$ ipython --no-banner

In [1]: import numpy as np

In [2]: np.set_printoptions(precision=2, suppress=True, linewidth=140, floatmode="fixed")

In [3]: f = np.array([-1, 1]) + 0.5

In [4]: E = np.eye(2) - 2 * np.outer(f, f) / (f @ f)

In [5]: E
Out[5]: 
array([[ 0.80,  0.60],
       [ 0.60, -0.80]])

In [6]: evals, vecs = np.linalg.eig(E)

In [7]: np.prod(evals)
Out[7]: np.float64(-1.0)

In [8]: np.sort(np.linalg.eigvals(E @ E))
Out[8]: array([1.00, 1.00])

In [9]: np.sort(np.linalg.eigvals(E.T))
Out[9]: array([-1.00,  1.00])

In [10]: np.sort(np.linalg.eigvals(np.linalg.inv(E)))
Out[10]: array([-1.00,  1.00])

In [11]: np.round(E @ vecs[:, 0] - evals[0] * vecs[:, 0], 2) + 0
Out[11]: array([0.00, 0.00])

In [12]: f, v = E[1], E[0]

In [13]: f @ v
Out[13]: np.float64(0.0)

In [14]: f @ f
Out[14]: np.float64(1.0)

In [15]: pr = (f @ v) / (f @ f) * f

In [16]: pr
Out[16]: array([ 0.00, -0.00])

In [17]: round(float(np.linalg.norm(f + v) ** 2 + np.linalg.norm(f - v) ** 2), 2)
Out[17]: 4.0

In [18]: v - pr
Out[18]: array([0.80, 0.60])

In [19]: np.linalg.matrix_rank(np.outer(f, v))
Out[19]: np.int64(1)

In [20]: J = np.array([[0, 0, 0, 1], [0, 0, 0, 0], [0, 0, 0, 0], [1, 0, 0, 0]])

In [21]: J
Out[21]: 
array([[0, 0, 0, 1],
       [0, 0, 0, 0],
       [0, 0, 0, 0],
       [1, 0, 0, 0]])

In [22]: left, s, Vt = np.linalg.svd(J)

In [23]: vecs = Vt[:(s > 1e-8).sum()]

In [24]: rng = np.random.default_rng(475646)

In [25]: x = J[2] + 2 * J[1] + rng.integers(2) * np.eye(4)[2]

In [26]: x
Out[26]: array([0.00, 0.00, 1.00, 0.00])

In [27]: np.round(np.linalg.norm(x - vecs.T @ vecs @ x), 2)
Out[27]: np.float64(1.0)

In [28]: np.allclose(vecs.T @ vecs @ x, x)
Out[28]: False

In [29]: evals, vecs = np.linalg.eigh(J)

In [30]: x = np.array([-2, 2, -1, 2])

In [31]: np.linalg.eigvalsh(J[1:, 1:])
Out[31]: array([0.00, 0.00, 0.00])

In [32]: np.round(vecs * np.abs(evals) @ vecs.T, 2) + 0
Out[32]: 
array([[1.00, 0.00, 0.00, 0.00],
       [0.00, 0.00, 0.00, 0.00],
       [0.00, 0.00, 0.00, 0.00],
       [0.00, 0.00, 0.00, 1.00]])

In [33]: np.abs(J).sum(axis=1).max(), np.abs(evals).max()
Out[33]: (np.int64(1), np.float64(1.0))

In [34]: (np.sign(vecs[:, -1].round(6)) == np.sign(vecs[0, -1].round(6))).astype(int)
Out[34]: array([1, 0, 0, 1])
